% python3 -q
>>> import numpy as np
>>> from numpy import linalg as LA
>>> np.set_printoptions(suppress=True, linewidth=140)
>>> def rd(a):
...     return np.round(a, 1) + 0
... 
>>> M = np.array([[-3, 1, 0, 0, 0, 0],
...     [-3, -1, 0, 0, 0, 0],
...     [1, 3, 0, 0, 0, 0],
...     [0, 0, -3, 1, 0, 0],
...     [0, 0, -3, -1, 0, 0],
...     [0, 0, 1, 3, 0, 0],
...     [0, 0, 0, 0, -3, 1],
...     [0, 0, 0, 0, -3, -1],
...     [0, 0, 0, 0, 1, 3]])
>>> rng = np.random.default_rng(37)
>>> out = M + rng.integers(-2, 3, (9, 3)) @ rng.integers(-2, 3, (3, 6))
>>> print(out)
[[-1 -3 -1 -6  3 -2]
 [-2  3  0  6 -2  3]
 [-3  5  3  6 -7  0]
 [ 0 -3 -2 -1 -2 -2]
 [-5  1  1  5 -9 -1]
 [ 8  2 -3  3  6  4]
 [ 0  0 -2 -4  3  1]
 [-6  0  3  2 -8 -3]
 [-3  3  1  4 -1  4]]
>>> out - M
array([[ 2, -4, -1, -6,  3, -2],
       [ 1,  4,  0,  6, -2,  3],
       [-4,  2,  3,  6, -7,  0],
       [ 0, -3,  1, -2, -2, -2],
       [-5,  1,  4,  6, -9, -1],
       [ 8,  2, -4,  0,  6,  4],
       [ 0,  0, -2, -4,  6,  0],
       [-6,  0,  3,  2, -5, -2],
       [-3,  3,  1,  4, -2,  1]])
>>> print(LA.matrix_rank(out - M, tol=1e-8))
3
>>> print(rd(LA.svd(out - M, compute_uv=False)))
[23.3 13.   5.5  0.   0.   0. ]
>>> out = np.c_[M[:, :3] @ np.array([[1, 2, 2], [1, 2, 3], [0, 3, 0]]), np.array([-2, -3, 3, 3, -2, -3, -3, -2, 2])]
>>> out
array([[-2, -4, -3, -2],
       [-4, -8, -9, -3],
       [ 4,  8, 11,  3],
       [ 0, -9,  0,  3],
       [ 0, -9,  0, -2],
       [ 0,  3,  0, -3],
       [ 0,  0,  0, -3],
       [ 0,  0,  0, -2],
       [ 0,  0,  0,  2]])
>>> rd(LA.norm(out - M @ LA.lstsq(M, out)[0], axis=0))
array([0. , 0. , 0. , 4.5])
>>> LA.matrix_rank(out)
np.int64(4)
>>> rd(LA.norm(LA.qr(M)[0].T @ out, axis=0) ** 2 / ((out ** 2).sum(axis=0) + 1e-12))
array([1. , 1. , 1. , 0.7])
>>> print(rd(LA.lstsq(M, out[:, 0])[0]))
[1. 1. 0. 0. 0. 0.]
>>> arr = np.loadtxt("sample12.csv", delimiter=",")
>>> arr
array([[ 3., -1., -3.,  3.],
       [-1.,  3.,  3., -3.],
       [-3.,  3., 11., -9.],
       [ 3., -3., -9., 11.]])
>>> w, vecs = LA.eigh(arr)
>>> x = np.array([3, 3, 2, 3])
>>> print(rd(LA.eigvalsh(arr[1:, 1:])))
[ 2.  2. 21.]
>>> rd(vecs * np.maximum(w, 0) @ vecs.T)
array([[ 3., -1., -3.,  3.],
       [-1.,  3.,  3., -3.],
       [-3.,  3., 11., -9.],
       [ 3., -3., -9., 11.]])
>>> rd(vecs * np.sqrt(w) @ vecs.T)
array([[ 1.6, -0.2, -0.5,  0.5],
       [-0.2,  1.6,  0.5, -0.5],
       [-0.5,  0.5,  2.9, -1.5],
       [ 0.5, -0.5, -1.5,  2.9]])
>>> rd(vecs * np.abs(w) @ vecs.T)
array([[ 3., -1., -3.,  3.],
       [-1.,  3.,  3., -3.],
       [-3.,  3., 11., -9.],
       [ 3., -3., -9., 11.]])
>>> P = np.triu(np.array([[0, 3, 3, 0], [0, 0, 2, 3], [3, 0, 1, 2], [1, 3, 0, 3]]), 1) + np.eye(4)
>>> out = P @ arr @ LA.inv(P)
>>> rd(LA.det(out))
np.float64(176.0)
>>> np.trace(out), np.trace(arr)
(np.float64(28.0), np.float64(28.0))
>>> F = np.loadtxt("case18.csv", delimiter=",")
>>> print(F)
[[ 0.  0.  0.  2.  0. -1.  0.  2.  0.  0.  0.  0.]
 [-1.  0.  0.  1.  0.  0.  0.  2.  0.  0.  0.  0.]
 [ 0.  0.  0.  0.  0.  0.  0.  0.  0.  0.  0. -2.]
 [ 0.  0.  0.  0. -1.  0.  0.  0.  0. -1.  0.  1.]
 [ 1.  0.  0.  0.  0.  0.  0.  0.  0. -2.  0. -1.]]
>>> F[2] @ F[3]
np.float64(-2.0)
>>> LA.norm(F, axis=1).argmax()
np.int64(0)
>>> x = np.array([-1, 2, -1, -3, -1, 2, 3, 0, 0, -3, 2, 0])
>>> LA.norm(F @ x) <= LA.norm(F, 2) * LA.norm(x) + 1e-9
np.True_
>>> print(F @ (2 * x))
[-16.  -4.   0.   8.  10.]
>>> (F @ x).argmax()
np.int64(4)
>>> print(F * x)
[[-0.  0. -0. -6. -0. -2.  0.  0.  0. -0.  0.  0.]
 [ 1.  0. -0. -3. -0.  0.  0.  0.  0. -0.  0.  0.]
 [-0.  0. -0. -0. -0.  0.  0.  0.  0. -0.  0. -0.]
 [-0.  0. -0. -0.  1.  0.  0.  0.  0.  3.  0.  0.]
 [-1.  0. -0. -0. -0.  0.  0.  0.  0.  6.  0. -0.]]
>>> F.ravel(order="F")
array([ 0., -1.,  0.,  0.,  1.,  0.,  0.,  0.,  0.,  0.,  0.,  0.,  0.,  0.,  0.,  2.,  1.,  0.,  0.,  0.,  0.,  0.,  0., -1.,  0., -1.,
        0.,  0.,  0.,  0.,  0.,  0.,  0.,  0.,  0.,  2.,  2.,  0.,  0.,  0.,  0.,  0.,  0.,  0.,  0.,  0.,  0.,  0., -1., -2.,  0.,  0.,
        0.,  0.,  0.,  0.,  0., -2.,  1., -1.])
>>> T = F.reshape(5, 2, -1)
>>> T.sum(axis=1)
array([[ 0.,  2.,  0.,  2.,  0., -1.],
       [-1.,  2.,  0.,  1.,  0.,  0.],
       [ 0.,  0.,  0.,  0.,  0., -2.],
       [ 0.,  0.,  0., -1., -1.,  1.],
       [ 1.,  0.,  0., -2.,  0., -1.]])
>>> print(np.swapaxes(T, 1, 2)[2])
[[ 0.  0.]
 [ 0.  0.]
 [ 0.  0.]
 [ 0.  0.]
 [ 0.  0.]
 [ 0. -2.]]
>>> W1 = np.array([[-4, -9, 4],
...     [9, -9, 8],
...     [1, 2, -2],
...     [5, -2, -9],
...     [9, -4, -3],
...     [6, -4, -8],
...     [5, 7, -6],
...     [-4, -3, 8],
...     [0, -4, -9],
...     [-4, 4, -2],
...     [-8, 7, 3],
...     [-8, 2, -2]])
>>> beta = np.array([2, 5, -4])
>>> hid = np.maximum(F @ W1 + beta, 0)
>>> print((hid > 0).mean(axis=0))
[0.6 0.6 0.4]
>>> LA.matrix_rank(hid)
np.int64(3)
>>> hid
array([[ 0.,  0.,  2.],
       [ 3.,  6.,  0.],
       [18.,  1.,  0.],
       [ 0.,  7.,  0.],
       [14.,  0.,  6.]])
>>> (hid > 0).astype(int)
array([[0, 0, 1],
       [1, 1, 0],
       [1, 1, 0],
       [0, 1, 0],
       [1, 0, 1]])
>>> cent = np.array([[1, -2], [0, 0], [-2, -2]])
>>> W1 @ cent
array([[-12,   0],
       [ -7, -34],
       [  5,   2],
       [ 23,   8],
       [ 15, -12],
       [ 22,   4],
       [ 17,   2],
       [-20,  -8],
       [ 18,  18],
       [  0,  12],
       [-14,  10],
       [ -4,  20]])
>>> hid @ cent
array([[ -4.,  -4.],
       [  3.,  -6.],
       [ 18., -36.],
       [  0.,   0.],
       [  2., -40.]])
>>> Q, vecs = LA.qr(hid[:, :1])[0], LA.qr(hid[:, 1:])[0]
>>> sigma = LA.svd(Q.T @ vecs, compute_uv=False)
>>> rd(LA.norm(Q @ Q.T - vecs @ vecs.T, 2))
np.float64(1.0)
>>> rd(sigma)
array([0.6])
>>> (sigma > 0.9).sum()
np.int64(0)
>>> rd(np.degrees(np.arccos(sigma.clip(0, 1))))
array([53.])
>>> W0 = np.loadtxt("w.csv", delimiter=",")
>>> W0
array([[0., 0., 0., 1., 0., 0., 0., 1., 1., 1., 0.],
       [0., 0., 1., 0., 0., 0., 1., 0., 0., 0., 1.],
       [0., 1., 0., 0., 0., 1., 1., 0., 0., 0., 1.],
       [1., 0., 0., 0., 0., 0., 0., 1., 1., 1., 0.],
       [0., 0., 0., 0., 0., 0., 0., 1., 1., 1., 0.],
       [0., 0., 1., 0., 0., 0., 1., 0., 0., 0., 1.],
       [0., 1., 1., 0., 0., 1., 0., 0., 0., 0., 1.],
       [1., 0., 0., 1., 1., 0., 0., 0., 1., 1., 0.],
       [1., 0., 0., 1., 1., 0., 0., 1., 0., 1., 0.],
       [1., 0., 0., 1., 1., 0., 0., 1., 1., 0., 0.],
       [0., 1., 1., 0., 0., 1., 1., 0., 0., 0., 0.]])
>>> x = np.array([-5, 3, 2, 1, -1, 2, 1, 2, 5, 0, -3])
>>> a = np.maximum(W0 @ x, 0)
>>> np.maximum(W0 @ x, 0) - np.maximum(-W0 @ x, 0)
array([ 8.,  0.,  3.,  2.,  7.,  0.,  4.,  0., -3.,  2.,  8.])
>>> np.flatnonzero(a > 1e-9)
array([ 0,  2,  3,  4,  6,  9, 10])
>>> w, vecs = LA.eigvalsh(W0)
Traceback (most recent call last):
  File "<python-input-64>", line 1, in <module>
    w, vecs = LA.eigvalsh(W0)
    ^^^^^^^
ValueError: too many values to unpack (expected 2)
>>> w, vecs = LA.eigh(W0)
>>> rd(vecs.T @ W0 @ vecs)
array([[-1.8,  0. ,  0. ,  0. ,  0. ,  0. ,  0. ,  0. ,  0. ,  0. ,  0. ],
       [ 0. , -1.6,  0. ,  0. ,  0. ,  0. ,  0. ,  0. ,  0. ,  0. ,  0. ],
       [ 0. ,  0. , -1. ,  0. ,  0. ,  0. ,  0. ,  0. ,  0. ,  0. ,  0. ],
       [ 0. ,  0. ,  0. , -1. ,  0. ,  0. ,  0. ,  0. ,  0. ,  0. ,  0. ],
       [ 0. ,  0. ,  0. ,  0. , -1. ,  0. ,  0. ,  0. ,  0. ,  0. ,  0. ],
       [ 0. ,  0. ,  0. ,  0. ,  0. , -1. ,  0. ,  0. ,  0. ,  0. ,  0. ],
       [ 0. ,  0. ,  0. ,  0. ,  0. ,  0. , -1. ,  0. ,  0. ,  0. ,  0. ],
       [ 0. ,  0. ,  0. ,  0. ,  0. ,  0. ,  0. ,  0. ,  0. ,  0. ,  0. ],
       [ 0. ,  0. ,  0. ,  0. ,  0. ,  0. ,  0. ,  0. ,  0.4,  0. ,  0. ],
       [ 0. ,  0. ,  0. ,  0. ,  0. ,  0. ,  0. ,  0. ,  0. ,  3.6,  0. ],
       [ 0. ,  0. ,  0. ,  0. ,  0. ,  0. ,  0. ,  0. ,  0. ,  0. ,  4.4]])
>>> np.abs(vecs[:, -1]).round(6).argmax()
np.int64(7)
>>> rd(LA.eigvalsh(W0 + -2 * np.eye(11)))
array([-3.8, -3.6, -3. , -3. , -3. , -3. , -3. , -2. , -1.6,  1.6,  2.4])
>>> out = np.array([[-3, 4],
...     [4, 1],
...     [-2, -5],
...     [5, 3],
...     [-3, 1],
...     [5, -5],
...     [1, 1],
...     [-1, -3],
...     [0, -1],
...     [-4, 2],
...     [2, 1]])
>>> out.T @ W0.T
array([[ 0.,  1., 12., -8., -5.,  1.,  9., -5., -6., -2.,  8.],
       [ 1., -3., -2.,  2., -2., -3., -8.,  9.,  7.,  4., -8.]])
>>> np.einsum("ij,ij->i", W0, W0)
array([4., 3., 4., 4., 3., 3., 4., 5., 5., 5., 4.])
>>> print(np.einsum("ik,kj->ij", W0, out))
[[ 0.  1.]
 [ 1. -3.]
 [12. -2.]
 [-8.  2.]
 [-5. -2.]
 [ 1. -3.]
 [ 9. -8.]
 [-5.  9.]
 [-6.  7.]
 [-2.  4.]
 [ 8. -8.]]
>>> out @ W0
Traceback (most recent call last):
  File "<python-input-73>", line 1, in <module>
    out @ W0
    ~~~~^~~~
ValueError: matmul: Input operand 1 has a mismatch in its core dimension 0, with gufunc signature (n?,k),(k,m?)->(n?,m?) (size 11 is different from 2)
>>> np.einsum("ik,kj->ji", W0, out)
array([[ 0.,  1., 12., -8., -5.,  1.,  9., -5., -6., -2.,  8.],
       [ 1., -3., -2.,  2., -2., -3., -8.,  9.,  7.,  4., -8.]])
